In [1]: import numpy as np

In [2]: from numpy import linalg as LA

In [3]: np.set_printoptions(precision=3, suppress=True, linewidth=200)

In [4]: f = np.array([0, 3, 1, 2, 3])

In [5]: rng = np.random.default_rng(662)

In [6]: feats = np.outer(rng.normal(size=32), f) + 0.3 * rng.normal(size=(32, 5))

In [7]: feats
Out[7]: 
array([[ 0.346,  0.615,  0.302,  0.324, -0.231],
       [ 0.295,  6.369,  2.088,  3.765,  5.86 ],
       [-0.169,  0.569, -0.335,  0.154,  0.761],
       [ 0.065, -0.977, -0.493, -0.025, -1.19 ],
       [ 0.604,  6.041,  1.671,  3.632,  5.658],
       [ 0.115, -3.268, -1.054, -1.953, -3.131],
       [-0.057, -0.648, -0.192, -0.244, -0.621],
       [ 0.128, -0.352, -0.23 , -0.151, -0.412],
       [ 0.059, -5.546, -1.903, -3.586, -5.404],
       [-0.019,  2.945,  0.961,  2.153,  2.611],
       [ 0.066, -0.504, -0.281, -0.826,  0.076],
       [-0.196, -3.013, -1.026, -2.325, -3.712],
       [ 0.053,  2.928,  0.659,  1.376,  2.113],
       [-0.357, -3.197, -0.858, -1.856, -2.663],
       [-0.313, -0.71 , -0.222, -0.256, -0.388],
       [-0.219, -1.19 , -0.111, -0.095, -0.834],
       [ 0.1  ,  1.326,  0.491,  0.87 ,  1.589],
       [ 0.467,  1.176,  0.633,  1.184,  1.816],
       [ 0.017, -0.022,  0.528,  0.105,  0.378],
       [-0.474,  0.39 ,  0.429, -0.36 ,  0.931],
       [ 0.562,  1.403,  1.202,  1.355,  1.238],
       [ 0.061,  0.028, -0.083, -0.776, -0.624],
       [ 0.455, -0.742, -0.341, -0.716, -0.992],
       [ 0.457,  2.78 ,  1.073,  1.77 ,  2.584],
       [ 0.324, -2.585, -0.37 , -1.105, -1.958],
       [ 0.273, -1.123, -0.18 , -0.849, -0.422],
       [ 0.155,  0.048,  0.143, -0.655,  0.076],
       [ 0.022,  0.348,  0.533,  0.817, -0.03 ],
       [ 0.087,  3.664,  1.187,  1.665,  2.989],
       [ 0.4  ,  3.392,  1.035,  2.243,  2.856],
       [ 0.696, -1.995, -0.512, -1.262, -1.571],
       [ 0.157,  0.138, -0.319,  0.076, -0.241]])

In [8]: dist = LA.norm(feats[:, None] - feats[None], axis=-1)

In [9]: np.flatnonzero(dist[7] < dist.mean() / 2)
Out[9]: array([ 0,  2,  3,  6,  7, 10, 14, 15, 18, 19, 21, 22, 25, 26, 27, 31])

In [10]: dist[7].round(6).argsort(kind="stable")[:4]
Out[10]: array([ 7,  6, 31, 14])

In [11]: np.unravel_index(dist.round(6).argmax(), dist.shape)
Out[11]: (np.int64(1), np.int64(8))

In [12]: dist.shape
Out[12]: (32, 32)

In [13]: (dist + 1e9 * np.eye(32)).round(6).argmin(axis=1)
Out[13]: array([27,  4, 19, 15,  1, 13, 14,  6, 11, 23, 26,  5, 23,  5,  6,  6, 17, 16, 27, 18, 17, 26, 25,  9, 30, 22, 10,  0, 29,  9, 24,  7])
